% python3 -q
>>> import numpy as np
>>> np.set_printoptions(suppress=True, linewidth=140)
>>> mat = np.cumsum(np.array([[-2, 2, -3],
...     [-1, -1, -1],
...     [-3, 3, -3],
...     [-1, 1, 3],
...     [-3, 3, 2],
...     [0, 0, 1],
...     [1, 1, 3],
...     [-3, -2, 0],
...     [-2, -2, -3],
...     [-1, -2, -2],
...     [2, 1, -1],
...     [1, 0, 0],
...     [-3, 1, -2],
...     [-3, -1, 3]]), axis=0)
>>> mat
array([[ -2,   2,  -3],
       [ -3,   1,  -4],
       [ -6,   4,  -7],
       [ -7,   5,  -4],
       [-10,   8,  -2],
       [-10,   8,  -1],
       [ -9,   9,   2],
       [-12,   7,   2],
       [-14,   5,  -1],
       [-15,   3,  -3],
       [-13,   4,  -4],
       [-12,   4,  -4],
       [-15,   5,  -6],
       [-18,   4,  -3]])
>>> P = mat @ np.linalg.solve(mat.T @ mat, mat.T)
>>> np.round(np.linalg.eigvalsh(P), 3) + 0
array([0., 0., 0., 0., 0., 0., 0., 0., 0., 0., 0., 1., 1., 1.])
>>> O, Rm = np.linalg.qr(mat)
>>> O.shape, Rm.shape
((14, 3), (3, 3))
>>> Rm.round(3)
array([[ 42.497, -17.719,   8.918],
       [  0.   ,   9.851,   2.032],
       [  0.   ,   0.   ,  10.312]])
>>> np.round(np.abs(np.diag(Rm)), 3)
array([42.497,  9.851, 10.312])
>>> Xc = mat - mat.mean(axis=0)
>>> vecs = np.linalg.svd(Xc)[2][:1]
>>> other = Xc - Xc @ vecs.T @ vecs
>>> np.round((Xc @ vecs.T).std(axis=0), 3)
array([4.564])
>>> np.round(np.diag(vecs.T @ vecs), 3)
array([0.954, 0.031, 0.016])
>>> np.round(np.cov(Xc @ vecs.T, rowvar=False), 3)
np.float64(22.435)
>>> np.round(other.std(axis=0), 3)
array([0.616, 2.103, 2.425])
>>> ang = np.radians(45)
>>> Rm = np.eye(3)
>>> Rm[0, 0] = Rm[1, 1] = np.cos(ang)
>>> Rm[0, 1], Rm[1, 0] = -np.sin(ang), np.sin(ang)
>>> Rm.round(3)
array([[ 0.707, -0.707,  0.   ],
       [ 0.707,  0.707,  0.   ],
       [ 0.   ,  0.   ,  1.   ]])
>>> other = mat @ Rm.T
>>> round(np.linalg.det(Rm), 3), round(float(np.trace(Rm)), 3)
(np.float64(1.0), 2.414)
>>> np.allclose(np.linalg.norm(mat, axis=1), np.linalg.norm(other, axis=1))
True
>>> K = np.load("block10.npy")
>>> K.round(3)
array([[ 1.686,  0.302, -1.403, -0.264,  2.007],
       [-0.843,  0.732, -2.49 , -0.369, -1.191],
       [-1.124,  1.859,  0.173,  1.791,  1.021],
       [ 1.967,  0.5  , -0.021,  1.591, -1.533],
       [ 0.562,  2.161,  0.895, -1.747, -0.401]])
>>> np.round(K.T @ K, 3) + 0
array([[9., 0., 0., 0., 0.],
       [0., 9., 0., 0., 0.],
       [0., 0., 9., 0., 0.],
       [0., 0., 0., 9., 0.],
       [0., 0., 0., 0., 9.]])
>>> other = mat[0, 0] * mat[1:] - np.outer(mat[1:, 0], mat[0])
>>> other
array([[  0,   4,  -1],
       [  0,   4,  -4],
       [  0,   4, -13],
       [  0,   4, -26],
       [  0,   4, -28],
       [  0,   0, -31],
       [  0,  10, -40],
       [  0,  18, -40],
       [  0,  24, -39],
       [  0,  18, -31],
       [  0,  16, -28],
       [  0,  20, -33],
       [  0,  28, -48]])
>>> mat[:, 0] / mat[0, 0]
array([1. , 1.5, 3. , 3.5, 5. , 5. , 4.5, 6. , 7. , 7.5, 6.5, 6. , 7.5, 9. ])
>>> round(float(np.linalg.norm(other, 2) / np.linalg.norm(other)), 3)
0.985
>>> np.linalg.cond(other) > 100
np.True_
>>> np.linalg.matrix_rank(other, rtol=0.1)
np.int64(2)
>>> C2 = K.T @ K
>>> np.trace(C2), (K ** 2).sum()
(np.float64(45.0), np.float64(45.0))
>>> np.round(np.diag(C2), 3)
array([9., 9., 9., 9., 9.])
>>> np.round(np.linalg.svd(K, compute_uv=False) ** 2, 3)
array([9., 9., 9., 9., 9.])
>>> w1 = np.array([[2, 1], [0, 0], [3, 2], [0, 1], [1, 2]])
>>> beta = np.array([2, -2])
>>> H = np.maximum(K @ w1 + beta, 0)
>>> H.round(3)
array([[3.17 , 0.631],
       [0.   , 0.   ],
       [1.293, 1.056],
       [4.336, 0.   ],
       [5.409, 0.   ]])
>>> (H > 0).mean(axis=0)
array([0.8, 0.4])
>>> np.linalg.matrix_rank(H)
np.int64(2)
>>> Z = np.array([[3, 3], [3, 3]])
>>> np.round(H @ Z, 3)
array([[11.403, 11.403],
       [ 0.   ,  0.   ],
       [ 7.048,  7.048],
       [13.009, 13.009],
       [16.226, 16.226]])
>>> w1 @ Z
array([[ 9,  9],
       [ 0,  0],
       [15, 15],
       [ 3,  3],
       [ 9,  9]])
